% ipython --no-banner

In [1]: import numpy as np

In [2]: from numpy import linalg as LA

In [3]: np.set_printoptions(suppress=True, linewidth=140)

In [4]: def rd(a):
   ...:     return np.round(a, 1) + 0
   ...: 

In [5]: other = np.array([[8, -6, -3, 0, 1, 2],
   ...:     [7, 1, -2, -3, -5, -8],
   ...:     [6, 0, -8, 9, 4, 7],
   ...:     [1, 2, -8, -2, -1, -9],
   ...:     [-2, -7, 5, 8, -7, -1],
   ...:     [2, 7, 0, 2, 3, -3],
   ...:     [0, -3, -8, 3, -1, -9],
   ...:     [1, -4, -4, -2, -7, -7],
   ...:     [-4, -3, 6, -2, -8, 7],
   ...:     [-5, -2, -8, -4, -1, -4],
   ...:     [1, -8, -1, 5, 5, -8]])

In [6]: mat = other.T @ other

In [7]: print(mat)
[[201  -1 -93  50  51 -34]
 [ -1 241  11 -76  74  54]
 [-93  11 347 -11 -61 203]
 [ 50 -76 -11 220  59  40]
 [ 51  74 -61  59 241  43]
 [-34  54 203  40  43 467]]

In [8]: x = np.ones(6)

In [9]: for _ in range(3):
   ...:     x = mat @ x
   ...:     x /= LA.norm(x)
   ...:     print(round(x @ mat @ x, 1))
   ...: 
537.2
597.0
623.5

In [10]: print(rd(x))
[-0.1  0.2  0.5  0.1  0.2  0.8]

In [11]: other = np.array([[0, 2, 0], [2, 0, 2], [0, 0, 0], [2, 2, 1], [1, 0, 0], [0, 2, 1]])

In [12]: print(np.einsum("ij,ij->i", mat, mat))
[ 55308  72371 174230  61878  75209 266819]

In [13]: print(np.einsum("ik,kj->ji", mat, other))
[[149 404 -61 347 507 231]
 [434 -46 198 620 306 946]
 [ 14 460 214 108 250 615]]

In [14]: print(np.vstack([mat, other.T]).shape)
(9, 6)

In [15]: print(np.einsum("ik,kj->ij", mat, other))
[[149 434  14]
 [404 -46 460]
 [-61 198 214]
 [347 620 108]
 [507 306 250]
 [231 946 615]]

In [16]: print(LA.matrix_rank(mat @ other))
3
